In [1]: import numpy as np

In [2]: import numpy.linalg as la

In [3]: np.set_printoptions(precision=3, suppress=True, linewidth=200, sign=" ")

In [4]: rng = np.random.default_rng(54)

In [5]: M = np.eye(10, dtype=int)[rng.permutation(10)]

In [6]: print(M)
[[ 0  0  1  0  0  0  0  0  0  0]
 [ 0  0  0  1  0  0  0  0  0  0]
 [ 0  0  0  0  0  0  0  0  1  0]
 [ 0  0  0  0  0  0  1  0  0  0]
 [ 0  0  0  0  0  0  0  0  0  1]
 [ 0  0  0  0  1  0  0  0  0  0]
 [ 1  0  0  0  0  0  0  0  0  0]
 [ 0  0  0  0  0  0  0  1  0  0]
 [ 0  1  0  0  0  0  0  0  0  0]
 [ 0  0  0  0  0  1  0  0  0  0]]

In [7]: r0 = np.array([9, 1, -4, -8, 5, -2, 5, -2, 4, 0])

In [8]: A2 = M + np.outer(r0, np.eye(10)[6])

In [9]: print(la.matrix_rank(la.inv(A2) - la.inv(M), tol=1e-8))
1

In [10]: W = np.array([[1, -3, -3, 3, 0, 1],
    ...:     [0, 0, -3, -2, 3, -3],
    ...:     [0, 0, 1, 3, -1, 2],
    ...:     [1, 3, -3, 2, -2, 3],
    ...:     [-2, 1, -2, 3, 3, 3],
    ...:     [0, 3, 1, -3, -3, -1],
    ...:     [0, 3, 3, 1, 3, 0],
    ...:     [2, -3, 1, 2, -3, 1],
    ...:     [3, 3, 3, 0, 2, -3],
    ...:     [-2, -2, 0, 3, -1, 3]])

In [11]: beta = np.array([2, 3, 1, 1, -3, -2])

In [12]: act = np.maximum(M @ W + beta, 0)

In [13]: print(act)
[[ 2  3  2  4  0  0]
 [ 3  6  0  3  0  1]
 [ 5  6  4  1  0  0]
 [ 2  6  4  2  0  0]
 [ 0  1  1  4  0  1]
 [ 0  4  0  4  0  1]
 [ 3  0  0  4  0  0]
 [ 4  0  2  3  0  0]
 [ 2  3  0  0  0  0]
 [ 2  6  2  0  0  0]]

In [14]: print((act > 0).mean(axis=0))
[ 0.8  0.8  0.6  0.8  0.   0.3]

In [15]: print((act > 0).astype(int))
[[ 1  1  1  1  0  0]
 [ 1  1  0  1  0  1]
 [ 1  1  1  1  0  0]
 [ 1  1  1  1  0  0]
 [ 0  1  1  1  0  1]
 [ 0  1  0  1  0  1]
 [ 1  0  0  1  0  0]
 [ 1  0  1  1  0  0]
 [ 1  1  0  0  0  0]
 [ 1  1  1  0  0  0]]

In [16]: cent = np.array([[4, 8, 8], [1, 6, 3], [8, 2, 4], [8, 9, 2], [1, 8, 6], [0, 1, 6]])

In [17]: print(W @ cent)
[[  1  12  -1]
 [-37  -3 -16]
 [ 31  23  16]
 [ -3  25  15]
 [  4  40  21]
 [-16 -32 -17]
 [ 38  57  41]
 [ 26  -5   3]
 [ 41  61  39]
 [ 13  -6  -4]]

In [18]: print((act @ cent).round(6).argmax(axis=1))
[ 1  1  1  1  1  1  1  1  1  1]
